$ python -q
>>> import numpy as np
>>> import numpy.linalg as la
>>> np.set_printoptions(suppress=True, linewidth=120)
>>> def rd(a):
...     return np.round(a, 2) + 0
... 
>>> W0 = np.load("m.npy")
>>> rd(W0)
array([[0.67, 0.  , 0.  , 0.33, 0.  ],
       [0.  , 0.5 , 0.5 , 0.  , 0.  ],
       [0.33, 0.  , 0.33, 0.  , 0.33],
       [0.  , 0.  , 0.33, 0.67, 0.  ],
       [0.  , 0.33, 0.  , 0.33, 0.33]])
>>> hat = np.triu(np.array([[2, 2, -2, 2, 3],
...     [-1, 2, -2, 0, 0],
...     [0, 1, 0, 1, 3],
...     [2, 0, -1, -1, 3],
...     [-1, -1, -1, 3, -1]]), 1) + np.eye(5)
>>> out = hat @ W0 @ la.inv(hat)
>>> rd(np.poly(out))
array([ 1.  , -2.5 ,  2.44, -1.3 ,  0.42, -0.07])
>>> rd(out)
array([[ 0.  ,  2.  ,  5.  , -2.33, -7.67],
       [-0.67,  1.83,  2.17, -0.83, -2.67],
       [ 0.33,  0.33,  2.  , -1.  , -2.67],
       [ 0.  ,  1.  ,  2.33, -0.67, -4.  ],
       [ 0.  ,  0.33,  0.67, -0.33, -0.67]])
>>> W0.inv()
Traceback (most recent call last):
  File "<python-input-10>", line 1, in <module>
    W0.inv()
    ^^^^^^
AttributeError: 'numpy.ndarray' object has no attribute 'inv'
>>> rd(np.abs(la.eigvals(W0)).max())
np.float64(1.0)
>>> rd(np.sort(np.abs(la.eigvals(W0))))
array([0.45, 0.45, 0.58, 0.58, 1.  ])
>>> print(np.trace(W0))
2.5
>>> rd(la.det(W0))
np.float64(0.07)
>>> u = np.array([2, 1, 1])
>>> rd(np.convolve(W0[3], u))
array([0.  , 0.  , 0.67, 1.67, 1.  , 0.67, 0.  ])
>>> print(rd(np.correlate(W0[3], W0[1], "full")))
[0.   0.   0.   0.   0.17 0.5  0.33 0.   0.  ]
>>> rd(np.cross(W0[3, :3], W0[1, :3]))
array([-0.17,  0.  ,  0.  ])
>>> print(rd(np.sort(np.abs(la.eigvals(W0)))[::-1]))
[1.   0.58 0.58 0.45 0.45]
>>> p = np.eye(5)[1]
>>> for _ in range(3):
...     p = p @ W0
...     print(p.round(2))
... 
[0.  0.5 0.5 0.  0. ]
[0.17 0.25 0.42 0.   0.17]
[0.25 0.18 0.26 0.11 0.19]
>>> F = np.loadtxt("test16.csv", delimiter=",")
>>> rd(F)
array([[-14.84,  -9.18,   1.85,  -1.76],
       [-14.57,  -8.99,   1.82,  -1.71],
       [ -8.3 ,  -4.74,   0.98,  -0.59],
       [ -6.62,  -3.67,   0.73,  -0.36],
       [ -2.75,  -1.39,   0.12,  -0.01],
       [ -2.23,  -1.12,   0.04,   0.  ],
       [ -1.39,  -0.71,  -0.1 ,  -0.01],
       [ -0.39,  -0.3 ,  -0.24,  -0.1 ],
       [  0.  ,   0.16,   0.14,   0.16],
       [  0.01,   0.23,   0.19,   0.23],
       [  0.67,   2.34,   1.18,   2.  ],
       [  2.29,   5.52,   2.14,   4.38],
       [  3.75,   8.02,   2.75,   6.15],
       [  5.28,  10.48,   3.29,   7.84],
       [  7.26,  13.52,   3.9 ,   9.89],
       [  9.27,  16.5 ,   4.45,  11.87],
       [ 13.31,  22.27,   5.42,  15.61]])
>>> U, sig, Vh = la.svd(F)
>>> np.argmax(sig[:-1] / (sig[1:] + 1e-6)) + 1
np.int64(3)
>>> out = U[:, :3] @ np.diag(sig[:3]) @ Vh[:3]
>>> rd(la.norm(F - out, 2)), rd(sig[3])
(np.float64(0.0), np.float64(0.0))
>>> rd(out)
array([[-14.84,  -9.18,   1.85,  -1.76],
       [-14.57,  -8.99,   1.82,  -1.71],
       [ -8.3 ,  -4.74,   0.98,  -0.59],
       [ -6.62,  -3.67,   0.73,  -0.36],
       [ -2.75,  -1.39,   0.12,  -0.01],
       [ -2.23,  -1.12,   0.04,   0.  ],
       [ -1.39,  -0.71,  -0.1 ,  -0.01],
       [ -0.39,  -0.3 ,  -0.24,  -0.1 ],
       [  0.  ,   0.16,   0.14,   0.16],
       [  0.01,   0.23,   0.19,   0.23],
       [  0.67,   2.34,   1.18,   2.  ],
       [  2.29,   5.52,   2.14,   4.38],
       [  3.75,   8.02,   2.75,   6.15],
       [  5.28,  10.48,   3.29,   7.84],
       [  7.26,  13.52,   3.9 ,   9.89],
       [  9.27,  16.5 ,   4.45,  11.87],
       [ 13.31,  22.27,   5.42,  15.61]])
>>> C = F[[11, 7]].astype(float)
>>> for _ in range(6):
...     z = la.norm(F[:, None] - C, axis=-1).argmin(axis=1)
...     C = np.array([F[z == j].mean(axis=0) for j in range(2)])
... 
>>> z
array([1, 1, 1, 1, 1, 1, 1, 1, 1, 1, 1, 0, 0, 0, 0, 0, 0])
>>> rd(C)
array([[ 6.86, 12.72,  3.66,  9.29],
       [-4.58, -2.49,  0.61, -0.2 ]])
>>> mat = np.loadtxt("data.csv", delimiter=",")
>>> rd(mat)
array([[0.09, 0.12, 0.22, 0.12],
       [0.12, 0.17, 0.31, 0.17],
       [0.22, 0.31, 0.58, 0.31],
       [0.12, 0.17, 0.31, 0.17]])
>>> rank = la.matrix_rank(mat)
>>> rank
np.int64(1)
>>> ns = la.svd(mat)[2][rank:].T
>>> [int(la.matrix_rank(np.delete(mat, i, axis=0))) for i in range(4)]
[1, 1, 1, 1]
>>> [int(la.matrix_rank(mat[:i])) for i in range(1, len(mat) + 1)]
[1, 1, 1, 1]
>>> rd(ns @ ns.T)
array([[ 0.91, -0.12, -0.22, -0.12],
       [-0.12,  0.83, -0.31, -0.17],
       [-0.22, -0.31,  0.42, -0.31],
       [-0.12, -0.17, -0.31,  0.83]])
>>> arr = np.loadtxt("sample19.csv", delimiter=",")
>>> arr
array([[2., 2., 2., 2.],
       [2., 4., 4., 4.],
       [2., 4., 6., 6.],
       [2., 4., 6., 8.]])
>>> th = np.radians(15)
>>> r_ = np.eye(4)
>>> r_[1, 1] = r_[3, 3] = np.cos(th)
>>> r_[1, 3], r_[3, 1] = -np.sin(th), np.sin(th)
>>> rd(r_)
array([[ 1.  ,  0.  ,  0.  ,  0.  ],
       [ 0.  ,  0.97,  0.  , -0.26],
       [ 0.  ,  0.  ,  1.  ,  0.  ],
       [ 0.  ,  0.26,  0.  ,  0.97]])
>>> out = arr @ r_.T
>>> rd(la.svd(arr, compute_uv=False)), rd(la.svd(out, compute_uv=False))
(array([16.58,  2.  ,  0.85,  0.57]), array([16.58,  2.  ,  0.85,  0.57]))
>>> np.allclose(arr @ arr.T, out @ out.T)
True
>>> Lm = la.cholesky(arr)
>>> rd(arr / np.sqrt(np.outer(np.diag(arr), np.diag(arr))))
array([[1.  , 0.71, 0.58, 0.5 ],
       [0.71, 1.  , 0.82, 0.71],
       [0.58, 0.82, 1.  , 0.87],
       [0.5 , 0.71, 0.87, 1.  ]])
>>> O = arr.astype(float).copy()
>>> for j in range(4):
...     O[:, j] -= O[:, :j] @ (O[:, :j].T @ O[:, j])
...     O[:, j] /= la.norm(O[:, j])
... 
>>> rd(O)
array([[ 0.5 , -0.87,  0.  ,  0.  ],
       [ 0.5 ,  0.29, -0.82,  0.  ],
       [ 0.5 ,  0.29,  0.41, -0.71],
       [ 0.5 ,  0.29,  0.41,  0.71]])
>>> print(rd(O.T @ O))
[[1. 0. 0. 0.]
 [0. 1. 0. 0.]
 [0. 0. 1. 0.]
 [0. 0. 0. 1.]]
>>> np.einsum("ii->", arr)
np.float64(20.0)
>>> rd(la.det(2 * arr)), rd(la.det(arr))
(np.float64(256.0), np.float64(16.0))
>>> rd(la.det(arr.T))
np.float64(16.0)
>>> np.einsum("ij,ji->", arr, arr)
np.float64(280.0)
>>> print(rd(la.det(arr[::-1])))
16.0
>>> out = np.array([[-2, -2], [1, -2]])
>>> C = np.array([[2, 3], [3, -2]])
>>> M = np.kron(out, C)
>>> M
array([[-4, -6, -4, -6],
       [-6,  4, -6,  4],
       [ 2,  3, -4, -6],
       [ 3, -2, -6,  4]])
>>> blk = np.stack([M, 2 * M, M[::-1]])
>>> rd(la.det(blk))
array([ 6084., 97344.,  6084.])
>>> np.einsum("bij,cij->bc", blk, blk)
array([[ 338,  676,    0],
       [ 676, 1352,    0],
       [   0,    0,  338]])
>>> la.matrix_rank(blk.reshape(3, -1))
np.int64(2)
>>> la.matrix_rank(blk)
array([4, 4, 4])
>>> (blk @ M.T).shape
(3, 4, 4)
>>> Xs = F - F.mean(axis=0)
>>> U, sig, Vh = la.svd(Xs, full_matrices=False)
>>> rd(Xs.mean(axis=0))
array([0., 0., 0., 0.])
>>> print(np.searchsorted(np.cumsum(sig ** 2) / (sig ** 2).sum(), 0.9) + 1)
1
>>> la.matrix_rank(Xs)
np.int64(3)
>>> rng = np.random.default_rng(96952)
>>> z = rng.permutation(4)
>>> z
array([3, 1, 2, 0])
>>> out = M[z][:, z]
>>> print(out)
[[ 4 -2 -6  3]
 [ 4  4 -6 -6]
 [-6  3 -4  2]
 [-6 -6 -4 -4]]
>>> rd(la.det(out)), rd(la.det(M[z]))
(np.float64(6084.0), np.float64(-6084.0))
>>> print(np.diag(out))
[ 4  4 -4 -4]
>>> O, evecs = la.qr(M[:, :3])[0], la.qr(M[:, 3:])[0]
>>> sig = la.svd(O.T @ evecs, compute_uv=False)
>>> (sig > 0.9).sum()
np.int64(0)
>>> out = la.invert(M)
Traceback (most recent call last):
  File "<python-input-87>", line 1, in <module>
    out = la.invert(M)
          ^^^^^^^^^
AttributeError: module 'numpy.linalg' has no attribute 'invert'
>>> out = la.inv(M)
>>> rd(la.det(M) * out)
array([[-312., -468.,  312.,  468.],
       [-468.,  312.,  468., -312.],
       [-156., -234., -312., -468.],
       [-234.,  156., -468.,  312.]])
>>> print(rd(la.det(M) * la.det(out)))
1.0
>>> rd(out)
array([[-0.05, -0.08,  0.05,  0.08],
       [-0.08,  0.05,  0.08, -0.05],
       [-0.03, -0.04, -0.05, -0.08],
       [-0.04,  0.03, -0.08,  0.05]])
>>> C = np.array([[0, 3, 3, 0], [2, 2, 1, 1], [0, 3, 1, 1], [0, 1, 2, 3]])
>>> E = (rng.random((22, 4)) < 0.25) @ C
>>> E
array([[0, 4, 5, 3],
       [2, 3, 3, 4],
       [2, 5, 2, 2],
       [2, 5, 2, 2],
       [0, 0, 0, 0],
       [0, 3, 1, 1],
       [2, 5, 2, 2],
       [0, 4, 5, 3],
       [0, 1, 2, 3],
       [2, 5, 2, 2],
       [0, 3, 3, 0],
       [2, 3, 3, 4],
       [0, 3, 3, 0],
       [0, 3, 3, 0],
       [2, 5, 4, 1],
       [0, 1, 2, 3],
       [0, 1, 2, 3],
       [0, 1, 2, 3],
       [0, 0, 0, 0],
       [0, 1, 2, 3],
       [0, 0, 0, 0],
       [0, 1, 2, 3]])
>>> th = np.radians(180)
>>> r_ = np.eye(4)
>>> r_[2, 2] = r_[0, 0] = np.cos(th)
>>> r_[2, 0], r_[0, 2] = -np.sin(th), np.sin(th)
>>> rd(r_)
array([[-1.,  0.,  0.,  0.],
       [ 0.,  1.,  0.,  0.],
       [ 0.,  0., -1.,  0.],
       [ 0.,  0.,  0.,  1.]])
>>> out = E @ r_.T
>>> rd(la.det(r_)), np.trace(r_)
(np.float64(1.0), np.float64(0.0))
>>> rd(out)
array([[ 0.,  4., -5.,  3.],
       [-2.,  3., -3.,  4.],
       [-2.,  5., -2.,  2.],
       [-2.,  5., -2.,  2.],
       [ 0.,  0.,  0.,  0.],
       [ 0.,  3., -1.,  1.],
       [-2.,  5., -2.,  2.],
       [ 0.,  4., -5.,  3.],
       [ 0.,  1., -2.,  3.],
       [-2.,  5., -2.,  2.],
       [ 0.,  3., -3.,  0.],
       [-2.,  3., -3.,  4.],
       [ 0.,  3., -3.,  0.],
       [ 0.,  3., -3.,  0.],
       [-2.,  5., -4.,  1.],
       [ 0.,  1., -2.,  3.],
       [ 0.,  1., -2.,  3.],
       [ 0.,  1., -2.,  3.],
       [ 0.,  0.,  0.,  0.],
       [ 0.,  1., -2.,  3.],
       [ 0.,  0.,  0.,  0.],
       [ 0.,  1., -2.,  3.]])
